$ python -q
>>> import numpy as np
>>> np.set_printoptions(precision=2, suppress=True, linewidth=140, sign=" ")
>>> A = np.array([[-3, -3, 3, 1, 2],
...     [-17, -17, 17, 15, 6],
...     [-13, -13, 13, 9, 6],
...     [-7, -7, 7, 7, 2],
...     [-22, -22, 22, 19, 8],
...     [-19, -19, 19, 18, 6]])
>>> # null space of dimension 3
>>> U, sigma, vt = np.linalg.svd(A)
>>> V = vt[:(sigma > 1e-8).sum()]
>>> rng = np.random.default_rng(838520)
>>> vec = A[2] + -2 * A[3] + rng.integers(2) * np.eye(5)[2]
>>> vec
array([ 1.,  1.,  0., -5.,  2.])
>>> np.diag(V.T @ V)
array([ 0.28,  0.28,  0.28,  0.79,  0.36])
>>> np.linalg.matrix_rank(np.vstack([A, vec]))
np.int64(3)
>>> round(float(np.linalg.norm(vec - V.T @ V @ vec)), 2)
0.85
>>> print(np.argsort(-np.linalg.norm(A, axis=0).round(6), kind="stable")[:3])
[ 0  1  2]
>>> round(float(np.linalg.norm(A, 2) / np.linalg.norm(A)), 2)
1.0
>>> B = np.array([[0, 2, 0], [2, 2, 2]])
>>> M = B.T @ B
>>> M
array([[ 4,  4,  4],
       [ 4,  8,  4],
       [ 4,  4,  4]])
>>> # looks like rank 2
>>> r = np.linalg.matrix_rank(M)
>>> r
np.int64(2)
>>> null = np.linalg.svd(M)[2][r:].T
>>> print(np.round(null[:, 0] / null[np.abs(null[:, 0]).round(6).argmax(), 0], 2) + 0)
[ 1.  0. -1.]
>>> np.linalg.matrix_rank(M.T @ M), np.linalg.matrix_rank(M @ M.T)
(np.int64(2), np.int64(2))
>>> m1 = np.array([[0.0, 0.0, 0.0, 0.0],
...     [0.0, 0.0, 0.0, 1.0],
...     [0.0, 0.0, 0.0, 1.0],
...     [0.0, 1.0, 1.0, 0.0]])
>>> P = np.triu(np.array([[5, 0, 0, 0], [1, 1, 0, 0], [2, 4, 0, 1], [1, 0, 0, 1]]), 1) + np.eye(4)
>>> B = P @ m1 @ np.linalg.inv(P)
>>> np.round(np.poly(B), 2) + 0
array([ 1.,  0., -2.,  0.,  0.])
>>> np.round(np.linalg.det(B), 2)
np.float64(0.0)
>>> print(np.trace(B), np.trace(m1))
0.0 0.0
>>> P @ m1 - m1 @ P
array([[ 0.,  0.,  0.,  0.],
       [ 0.,  0.,  0.,  0.],
       [ 0.,  1.,  1.,  0.],
       [ 0.,  0.,  0., -1.]])
>>> np.flatnonzero(np.linalg.matrix_power((m1 != 0) + (m1.T != 0) + np.eye(4), 4)[3])
array([ 1,  2,  3])
>>> (np.linalg.matrix_power((m1 != 0) + (m1.T != 0) + np.eye(4), 4) > 0).astype(int)
array([[ 1,  0,  0,  0],
       [ 0,  1,  1,  1],
       [ 0,  1,  1,  1],
       [ 0,  1,  1,  1]])
>>> np.linalg.cond(m1) > 100
np.True_
>>> np.linalg.matrix_rank(m1, rtol=0.1)
np.int64(2)
>>> np.argsort(-np.linalg.norm(m1, axis=0).round(6), kind="stable")[:3]
array([ 3,  1,  2])
>>> (m1 - m1.T) / 2
array([[ 0.,  0.,  0.,  0.],
       [ 0.,  0.,  0.,  0.],
       [ 0.,  0.,  0.,  0.],
       [ 0.,  0.,  0.,  0.]])
>>> assert m1 == m1.T
Traceback (most recent call last):
  File "<python-input-36>", line 1, in <module>
    assert m1 == m1.T
           ^^^^^^^^^^
ValueError: The truth value of an array with more than one element is ambiguous. Use a.any() or a.all()
>>> np.allclose(m1 @ m1.T, m1.T @ m1)
True
>>> X = np.loadtxt("block15.csv", delimiter=",")
>>> X
array([[ 0.23, -0.32,  0.26, -0.08],
       [-0.32,  0.77, -0.09, -0.27],
       [ 0.26, -0.09,  0.54, -0.41],
       [-0.08, -0.27, -0.41,  0.46]])
>>> # symmetric
>>> U, sigma, vt = np.linalg.svd(X)
>>> V = vt[:(sigma > 1e-8).sum()]
>>> vec = X[1] + -1 * X[2] + rng.integers(2) * np.eye(4)[3]
>>> vec
array([-0.58,  0.85, -0.63,  1.15])
>>> np.allclose(V.T @ V @ vec, vec)
False
>>> np.diag(V.T @ V)
array([ 0.23,  0.77,  0.54,  0.46])
>>> B = np.array([[0, -1, -2, 3], [-3, 3, -1, 3], [-1, 1, -2, 3], [-3, 1, 0, -2]])
>>> W2 = np.array([[9, -9, -9, -7, -6],
...     [0, 8, -5, 4, -5],
...     [1, -9, 6, -9, -5],
...     [-6, -9, 4, -1, 5],
...     [3, 2, 3, -9, 7]])
>>> F = np.block([[B, np.zeros((4, 5))], [np.zeros((5, 4)), W2]])
>>> F
array([[ 0., -1., -2.,  3.,  0.,  0.,  0.,  0.,  0.],
       [-3.,  3., -1.,  3.,  0.,  0.,  0.,  0.,  0.],
       [-1.,  1., -2.,  3.,  0.,  0.,  0.,  0.,  0.],
       [-3.,  1.,  0., -2.,  0.,  0.,  0.,  0.,  0.],
       [ 0.,  0.,  0.,  0.,  9., -9., -9., -7., -6.],
       [ 0.,  0.,  0.,  0.,  0.,  8., -5.,  4., -5.],
       [ 0.,  0.,  0.,  0.,  1., -9.,  6., -9., -5.],
       [ 0.,  0.,  0.,  0., -6., -9.,  4., -1.,  5.],
       [ 0.,  0.,  0.,  0.,  3.,  2.,  3., -9.,  7.]])
>>> # 2 groups of indices that never mix
>>> vec = np.array([0, 2, 2, 0, 1, 0, 2, 1, 0])
>>> target = F @ vec
>>> beta, lr = np.zeros(9), 1 / np.linalg.norm(F, 2) ** 2
>>> for i in range(30):
...     beta -= lr * F.T @ (F @ beta - target)
...     if i % 5 == 0: print(i, round(np.linalg.norm(F @ beta - target), 2))
... 
0 11.92
5 8.43
10 7.18
15 6.43
20 5.89
25 5.47
>>> beta
array([-0.5 ,  0.76,  0.5 , -0.47, -0.07,  0.21,  1.34,  0.27, -0.12])
>>> feats = np.loadtxt("x.csv", delimiter=",")
>>> feats
array([[-5.18, -1.  ,  0.3 ,  2.63, -4.09,  4.77,  2.28],
       [-7.48, -1.65, -0.51,  2.77, -5.59,  5.1 ,  2.14],
       [-6.71, -2.53, -0.37,  0.95, -3.5 ,  5.31,  1.66],
       [-3.09, -2.32,  3.43,  0.79,  7.58,  0.96,  1.75],
       [-4.47, -1.38,  1.97,  1.57,  7.  ,  1.07, -0.01],
       [ 3.21, -4.45, -0.85,  3.96, -3.33, -0.05, -0.77],
       [-5.48, -0.59, -2.26,  0.93, -4.27,  5.79,  3.35],
       [ 2.64, -3.14, -0.58,  1.86, -2.53, -1.59, -1.32],
       [-2.97, -1.35,  2.62, -0.78,  4.26,  0.78,  1.24],
       [-5.78, -2.08, -0.55,  0.18, -2.22,  4.65,  2.68],
       [-3.02, -0.49,  1.75,  1.76,  6.28, -0.53,  1.69],
       [ 1.94, -4.02, -1.53,  4.5 , -3.22, -1.13,  0.18],
       [-1.33, -1.29,  2.87,  0.67,  6.43,  0.04, -0.32],
       [ 3.52, -3.78, -1.99,  5.86, -1.07, -1.13,  0.53],
       [ 2.13, -3.73, -2.64,  3.16, -1.56, -0.79,  1.4 ]])
>>> vec = np.array([0, 2, -1, -1, 2, 2, 1])
>>> target = feats @ vec
>>> np.round(np.linalg.lstsq(feats, target)[0], 2) + 0
array([ 0.,  2., -1., -1.,  2.,  2.,  1.])
>>> np.round(np.linalg.pinv(feats) @ feats, 2) + 0
array([[ 1.,  0.,  0.,  0.,  0.,  0.,  0.],
       [ 0.,  1.,  0.,  0.,  0.,  0.,  0.],
       [ 0.,  0.,  1.,  0.,  0.,  0.,  0.],
       [ 0.,  0.,  0.,  1.,  0.,  0.,  0.],
       [ 0.,  0.,  0.,  0.,  1.,  0.,  0.],
       [ 0.,  0.,  0.,  0.,  0.,  1.,  0.],
       [ 0.,  0.,  0.,  0.,  0.,  0.,  1.]])
>>> target = target + 0.3 * rng.normal(size=15)
>>> target
array([ -0.86,  -4.28,   0.39,  10.08,  10.32, -19.74,   6.73, -17.62,   6.38,   3.96,   8.52, -19.33,   6.42, -15.3 , -11.28])
>>> beta, *_ = np.linalg.lstsq(feats, target)
>>> print(beta)
[-0.03  2.04 -1.13 -0.95  2.06  2.12  0.86]
>>> [round(float(np.linalg.norm(np.linalg.solve(feats.T @ feats + lam * np.eye(7), feats.T @ target))), 2) for lam in (0, 1, 10, 100)]
[3.98, 3.69, 2.83, 1.83]
>>> J = np.load("test6.npy")
>>> J
array([[ 0.8,  0.9,  0.8,  1. ,  0.7, -1.6],
       [ 0.4, -1.2, -0.6,  0.2,  1.2, -1.4],
       [-1.1,  0.2, -0.6, -2.6,  0.5,  0.5],
       [-2.3, -0.4,  0.8,  1.2, -0.3, -0.7],
       [ 0.6,  0. , -0.1, -0.4, -0.4, -0.9],
       [-0.4,  0.1, -0.6, -1.5,  0.9, -1.4],
       [ 0.7, -1. , -0.9, -0.1, -0.7, -1.4],
       [ 1.5,  0.3,  1.5, -0.2,  1.8,  0.1]])
>>> vec = np.array([-3, -2, 2, -1, 1, -3])
>>> a = np.maximum(J @ vec, 0)
>>> a
array([ 1.9,  5.2,  3.3,  9.9,  0.7,  6.4,  1.7,  0. ])
>>> np.flatnonzero(a > 1e-9)
array([ 0,  1,  2,  3,  4,  5,  6])
>>> np.tanh(J @ vec)
array([ 0.96,  1.  ,  1.  ,  1.  ,  0.6 ,  1.  ,  0.94, -0.38])
>>> np.maximum(J @ vec, 0) - np.maximum(-J @ vec, 0)
array([ 1.9,  5.2,  3.3,  9.9,  0.7,  6.4,  1.7, -0.4])
>>> vec = np.array([2, 1, 1, 2, 0, 3])
>>> target = J @ vec
>>> np.round(np.linalg.pinv(J) @ J, 2) + 0
array([[ 1.,  0.,  0.,  0.,  0.,  0.],
       [ 0.,  1.,  0.,  0.,  0.,  0.],
       [ 0.,  0.,  1.,  0.,  0.,  0.],
       [ 0.,  0.,  0.,  1.,  0.,  0.],
       [ 0.,  0.,  0.,  0.,  1.,  0.],
       [ 0.,  0.,  0.,  0.,  0.,  1.]])
>>> target = target + 0.3 * rng.normal(size=8)
>>> print(target)
[ 0.04 -4.38 -5.9  -3.63 -3.03 -8.09 -4.94  4.91]
>>> beta, *_ = np.linalg.lstsq(J, target)
>>> print([round(float(np.linalg.norm(np.linalg.solve(J.T @ J + lam * np.eye(6), J.T @ target))), 2) for lam in (0, 1, 10, 100)])
[4.31, 3.85, 2.16, 0.41]
>>> print(beta)
[ 1.81  0.73  0.89  2.    0.37  3.13]
>>> np.round(np.linalg.norm(target - J @ beta), 2)
np.float64(0.38)
>>> np.round(J.T @ (target - J @ beta), 2) + 0
array([ 0.,  0.,  0.,  0.,  0.,  0.])
>>> B = np.c_[J[:, :5] @ np.array([[5, -2, 3, 3, 5],
...     [2, -5, -5, 2, -5],
...     [-4, 0, -5, -4, -1],
...     [1, -4, -3, -5, 0],
...     [2, -3, -2, -4, -3]]), np.array([3, 3, 3, -2, -1, -2, -1, 3])]
>>> B
array([[  5. , -12.2, -10.5,  -6.8,  -3.4,   3. ],
       [  4.6,   0.8,   7.2,  -4.6,   5. ,   3. ],
       [ -4.3,  10.1,   5.5,  10.5,  -7.4,   3. ],
       [-14.9,   2.7, -11.9, -15.7,  -9.4,  -2. ],
       [  2.2,   1.6,   4.3,   5.8,   4.3,  -1. ],
       [  0.9,   3.6,   4. ,   5.3,  -4.6,  -2. ],
       [  3.6,   6.1,  13.3,   7. ,  11.5,  -1. ],
       [  5.5,  -9.1,  -7.5,  -7.1,  -0.9,   3. ]])
>>> np.linalg.matrix_rank(B)
np.int64(6)
